In [1]: import numpy as np

In [2]: from numpy import linalg as LA

In [3]: np.set_printoptions(suppress=True, linewidth=200)

In [4]: W0 = np.load("out8.npy")

In [5]: W0.round(1) + 0
Out[5]: 
array([[ 35.8,  26.3, -21. , -55.1,  -2.6],
       [ 33.6,  23.6, -19.2, -50.6,  -2.8],
       [ 32.9,  22.8, -18.7, -49.2,  -2.9],
       [ 26.4,  15.4, -13.8, -36.2,  -3.4],
       [ 26.2,  15.1, -13.7, -35.9,  -3.5],
       [ 18.2,   7.2,  -8.4, -21.1,  -4. ],
       [ 10.5,   1.3,  -4.2,  -8.7,  -4. ],
       [  6.4,  -0.5,  -2.6,  -3.5,  -3.6],
       [  4.8,  -0.9,  -2.1,  -2. ,  -3.3],
       [  3.8,  -0.9,  -1.7,  -1.1,  -2.9],
       [  2.5,  -0.8,  -1.4,  -0.4,  -2.3],
       [ -0.3,   0. ,   0.4,   0. ,   0.5],
       [ -0.6,   0. ,   0.7,   0. ,   0.9],
       [ -2. ,  -1.1,   3.7,   0.9,   3.6],
       [ -4.5,  -6.6,  11.2,   5.8,   7.9],
       [ -5.2,  -8.6,  13.4,   7.7,   8.9],
       [ -8. , -17.1,  22.3,  16. ,  12.4],
       [ -9.8, -22.8,  27.9,  21.8,  14.3],
       [-21.6, -60.1,  61.9,  61. ,  23.3]])

In [6]: idx = W0[:, 1] > np.median(W0[:, 1])

In [7]: f = W0[idx].mean(axis=0) - W0[~idx].mean(axis=0)

In [8]: print(idx.astype(int))
[1 1 1 1 1 1 1 0 0 0 0 1 1 0 0 0 0 0 0]

In [9]: f.round(1)
Out[9]: array([ 23.7,  24.3, -24.1, -39.1,  -8.3])

In [10]: ((W0 - W0.mean(axis=0)) @ f > 0).astype(int)
Out[10]: array([1, 1, 1, 1, 1, 1, 1, 0, 0, 0, 0, 0, 0, 0, 0, 0, 0, 0, 0])

In [11]: M2 = W0 / np.sqrt((W0 ** 2).mean(axis=1, keepdims=True))

In [12]: LA.matrix_rank(W0 - W0.mean(axis=1, keepdims=True))
Out[12]: np.int64(3)

In [13]: np.round(LA.norm(M2, axis=1), 1)
Out[13]: array([2.2, 2.2, 2.2, 2.2, 2.2, 2.2, 2.2, 2.2, 2.2, 2.2, 2.2, 2.2, 2.2, 2.2, 2.2, 2.2, 2.2, 2.2, 2.2])

In [14]: M2[2].round(1)
Out[14]: array([ 1.1,  0.8, -0.6, -1.7, -0.1])

In [15]: M2 = np.array([[2, 1, 3, 0, 5],
    ...:     [1, 1, 4, 5, 5],
    ...:     [5, 2, 0, 1, 2],
    ...:     [5, 5, 0, 0, 3],
    ...:     [4, 1, 0, 2, 3]])

In [16]: J = M2 - M2.T

In [17]: J
Out[17]: 
array([[ 0,  0, -2, -5,  1],
       [ 0,  0,  2,  0,  4],
       [ 2, -2,  0,  1,  2],
       [ 5,  0, -1,  0,  1],
       [-1, -4, -2, -1,  0]])

In [18]: np.round(J @ LA.pinv(J) @ J, 1) + 0
Out[18]: 
array([[ 0.,  0., -2., -5.,  1.],
       [ 0.,  0.,  2.,  0.,  4.],
       [ 2., -2.,  0.,  1.,  2.],
       [ 5.,  0., -1.,  0.,  1.],
       [-1., -4., -2., -1.,  0.]])

In [19]: LA.lstsq(J[:-1].T, J[-1])[2]
Out[19]: np.int32(4)

In [20]: np.allclose(J[:-1].T @ LA.lstsq(J[:-1].T, J[-1])[0], J[-1])
Out[20]: True

In [21]: round(float(np.trace(LA.pinv(J) @ J)), 1)
Out[21]: 4.0

In [22]: arr = np.load("test15.npy")

In [23]: print(arr.round(1) + 0)
[[ 0.2 -0.2  0.   0.2 -0.2]
 [-0.2  0.2  0.  -0.2  0.2]
 [ 0.   0.   0.   0.   0. ]
 [ 0.2 -0.2  0.   0.3 -0.3]
 [-0.2  0.2  0.  -0.3  0.3]]

In [24]: w, V = LA.eigh(arr)

In [25]: np.round(LA.svd(arr, compute_uv=False), 1) + 0
Out[25]: array([1., 0., 0., 0., 0.])

In [26]: print(np.round(V.T @ V, 1) + 0)
[[1. 0. 0. 0. 0.]
 [0. 1. 0. 0. 0.]
 [0. 0. 1. 0. 0.]
 [0. 0. 0. 1. 0.]
 [0. 0. 0. 0. 1.]]

In [27]: np.unique(w.round(6) + 0, return_counts=True)[1]
Out[27]: array([4, 1])

In [28]: np.round(V @ np.diag(w) @ V.T, 1) + 0
Out[28]: 
array([[ 0.2, -0.2,  0. ,  0.2, -0.2],
       [-0.2,  0.2,  0. , -0.2,  0.2],
       [ 0. ,  0. ,  0. ,  0. ,  0. ],
       [ 0.2, -0.2,  0. ,  0.3, -0.3],
       [-0.2,  0.2,  0. , -0.3,  0.3]])

In [29]: np.round(LA.eigvalsh(arr + 3 * np.eye(5)), 1)
Out[29]: array([3., 3., 3., 3., 4.])

In [30]: w, V = LA.eigh(arr)

In [31]: x = np.array([0, 0, 3, 2, 3])

In [32]: np.round(np.abs(arr).sum(axis=1).max(), 1), round(np.abs(w).max(), 1)
Out[32]: (np.float64(1.1), np.float64(1.0))

In [33]: (np.sign(V[:, -1].round(6)) == np.sign(V[0, -1].round(6))).astype(int)
Out[33]: array([1, 0, 1, 1, 0])

In [34]: print(np.round(V * np.abs(w) @ V.T, 1) + 0)
[[ 0.2 -0.2  0.   0.2 -0.2]
 [-0.2  0.2  0.  -0.2  0.2]
 [ 0.   0.   0.   0.   0. ]
 [ 0.2 -0.2  0.   0.3 -0.3]
 [-0.2  0.2  0.  -0.3  0.3]]

In [35]: print(np.round(V * np.maximum(w, 0) @ V.T, 1) + 0)
[[ 0.2 -0.2  0.   0.2 -0.2]
 [-0.2  0.2  0.  -0.2  0.2]
 [ 0.   0.   0.   0.   0. ]
 [ 0.2 -0.2  0.   0.3 -0.3]
 [-0.2  0.2  0.  -0.3  0.3]]

In [36]: round(float(x @ arr @ x / (x @ x)), 1), np.round(w[0], 1), round(w[-1], 1)
Out[36]: (0.0, np.float64(-0.0), np.float64(1.0))
